$ python -q
>>> import numpy as np
>>> import numpy.linalg as la
>>> np.set_printoptions(precision=2, suppress=True, linewidth=100, legacy="1.25")
>>> def rd(a):
...     return np.round(a, 2) + 0
... 
>>> feats = np.array([[1.4, 1.8], [0.6, -0.6], [-0.2, 1.0]])
>>> feats
array([[ 1.4,  1.8],
       [ 0.6, -0.6],
       [-0.2,  1. ]])
>>> O, r_ = la.qr(feats)
>>> rd(np.trace(O @ O.T))
2.0
>>> rd(abs(r_[0, 0])), rd(la.norm(feats[:, 0]))
(1.54, 1.54)
>>> rd(O.T @ O)
array([[1., 0.],
       [0., 1.]])
>>> rd(r_)
array([[-1.54, -1.28],
       [ 0.  ,  1.72]])
>>> O.shape, r_.shape
((3, 2), (2, 2))
>>> rd(O @ r_)
array([[ 1.4,  1.8],
       [ 0.6, -0.6],
       [-0.2,  1. ]])
>>> x0 = np.array([2, 2])
>>> target = feats @ x0
>>> rd(la.lstsq(feats, target)[0])
array([2., 2.])
>>> rd(la.solve(feats.T @ feats, feats.T @ target))
array([2., 2.])
>>> try:
...     la.solve(feats, target)
... except la.LinAlgError as e:
...     print("failed:", e)
... 
failed: Last 2 dimensions of the array must be square
>>> rng = np.random.default_rng(46777)
>>> target = target + 0.05 * rng.normal(size=3)
>>> rd(target)
array([ 6.38, -0.03,  1.59])
>>> coef, *_ = la.lstsq(feats, target)
>>> rd(la.norm(target - feats @ coef))
0.02
>>> [round(float(la.norm(la.solve(feats.T @ feats + lam * np.eye(2), feats.T @ target))), 2) for lam in (0, 1, 10, 100)]
[2.82, 2.35, 1.0, 0.15]
>>> A2 = feats / la.norm(feats, axis=1, keepdims=True)
>>> gram = A2 @ A2.T
>>> rd(np.degrees(np.arccos(np.clip(gram[0, 2], -1, 1))))
49.18
>>> rd(la.norm(A2, axis=1))
array([1., 1., 1.])
>>> W0 = np.array([[54, 23, 60], [23, 46, 40], [60, 40, 76]])
>>> # symmetric
>>> w, evecs = la.eigvalsh(W0)
Traceback (most recent call last):
  File "<python-input-30>", line 1, in <module>
    w, evecs = la.eigvalsh(W0)
    ^^^^^^^^
ValueError: too many values to unpack (expected 2)
>>> w, evecs = la.eigh(W0)
>>> rd(w.sum()), np.trace(W0)
(176.0, 176)
>>> np.abs(evecs[:, -1]).round(6).argmax()
2
>>> W2 = np.array([[-6, 9, -5]])
>>> M = rng.normal(size=(12, 1)) @ W2 + np.array([3, -1, -1])
>>> rd(M)
array([[  7.23,  -7.34,   2.52],
       [ -3.41,   8.62,  -6.35],
       [  8.52,  -9.28,   3.6 ],
       [ -2.45,   7.18,  -5.54],
       [ -1.89,   6.34,  -5.08],
       [  9.9 , -11.34,   4.75],
       [ 18.79, -24.68,  12.16],
       [ 10.32, -11.98,   5.1 ],
       [ -7.33,  14.49,  -9.61],
       [  0.76,   2.36,  -2.86],
       [  3.26,  -1.39,  -0.78],
       [  8.24,  -8.87,   3.37]])
>>> rd(M.sum(axis=1))
array([ 2.41, -1.14,  2.84, -0.82, -0.63,  3.3 ,  6.26,  3.44, -2.44,  0.25,  1.09,  2.75])
>>> rd(np.abs(M).max())
24.68
>>> M[12]
Traceback (most recent call last):
  File "<python-input-39>", line 1, in <module>
    M[12]
    ~^^^^
IndexError: index 12 is out of bounds for axis 0 with size 12
>>> np.zeros(12, 3)
Traceback (most recent call last):
  File "<python-input-40>", line 1, in <module>
    np.zeros(12, 3)
    ~~~~~~~~^^^^^^^
TypeError: Cannot interpret '3' as a data type
>>> np.unravel_index(np.abs(M).argmax(), M.shape)
(6, 1)
>>> Xc = M - M.mean(axis=0)
>>> evecs = la.svd(Xc)[2][:2]
>>> A2 = Xc - Xc @ evecs.T @ evecs
>>> rd(np.diag(evecs.T @ evecs))
array([1.  , 0.75, 0.25])
>>> rd((Xc @ evecs.T).std(axis=0))
array([14.18,  0.  ])
>>> t = np.radians(15)
>>> r_ = np.eye(3)
>>> r_[2, 2] = r_[1, 1] = np.cos(t)
>>> r_[2, 1], r_[1, 2] = -np.sin(t), np.sin(t)
>>> rd(r_)
array([[ 1.  ,  0.  ,  0.  ],
       [ 0.  ,  0.97,  0.26],
       [ 0.  , -0.26,  0.97]])
>>> A2 = M @ r_.T
>>> np.allclose(la.norm(M, axis=1), la.norm(A2, axis=1))
True
>>> np.allclose(M @ M.T, A2 @ A2.T)
True
>>> arr = np.load("a.npy")
>>> arr
array([[-1.7, -1. ,  1. ],
       [-1. ,  2.3,  1. ],
       [-2. , -1. ,  1.3]])
>>> [round(float(x), 2) for x in la.svd(arr, compute_uv=False)[:3]]
[3.43, 2.66, 0.05]
>>> la.matrix_rank(arr, rtol=0.1)
2
>>> round(np.log10(la.cond(arr)))
2
>>> np.argsort(-la.norm(arr, axis=0).round(6), kind="stable")[:3]
array([0, 1, 2])
>>> la.cond(arr) > 100
False
>>> U, s, VT = la.svd(M)
>>> evecs = VT[:(s > 1e-8).sum()]
>>> x0 = M[11] + 2 * M[7] + rng.integers(2) * np.eye(3)[1]
>>> rd(x0)
array([ 28.88, -31.83,  13.57])
>>> rd(evecs.T @ evecs)
array([[ 0.82, -0.27, -0.27],
       [-0.27,  0.59, -0.41],
       [-0.27, -0.41,  0.59]])
>>> w, evecs = la.eig(arr)
>>> rd(np.sort(la.eigvals(la.inv(arr))))
array([-1.43,  0.43,  3.33])
>>> np.trace(arr)
1.9
>>> rd(arr @ arr)
array([[ 1.89, -1.6 , -1.4 ],
       [-2.6 ,  5.29,  2.6 ],
       [ 1.8 , -1.6 , -1.31]])
>>> rd(la.matrix_power(arr, 3))
array([[ 1.19, -4.17, -1.53],
       [-6.07, 12.17,  6.07],
       [ 1.16, -4.17, -1.5 ]])
>>> np.allclose(arr, arr.T)
False
>>> A2 = np.array([[0, 1, 1], [2, -1, 1], [-1, -1, 1]])
>>> rd(np.einsum("ik,kj->ji", arr, A2))
array([[-3. ,  3.6, -3.3],
       [-1.7, -4.3, -2.3],
       [-1.7,  2.3, -1.7]])
>>> rd(A2.T @ arr.T)
array([[-3. ,  3.6, -3.3],
       [-1.7, -4.3, -2.3],
       [-1.7,  2.3, -1.7]])
>>> rd(np.einsum("ij,ij->i", arr, arr))
array([4.89, 7.29, 6.69])
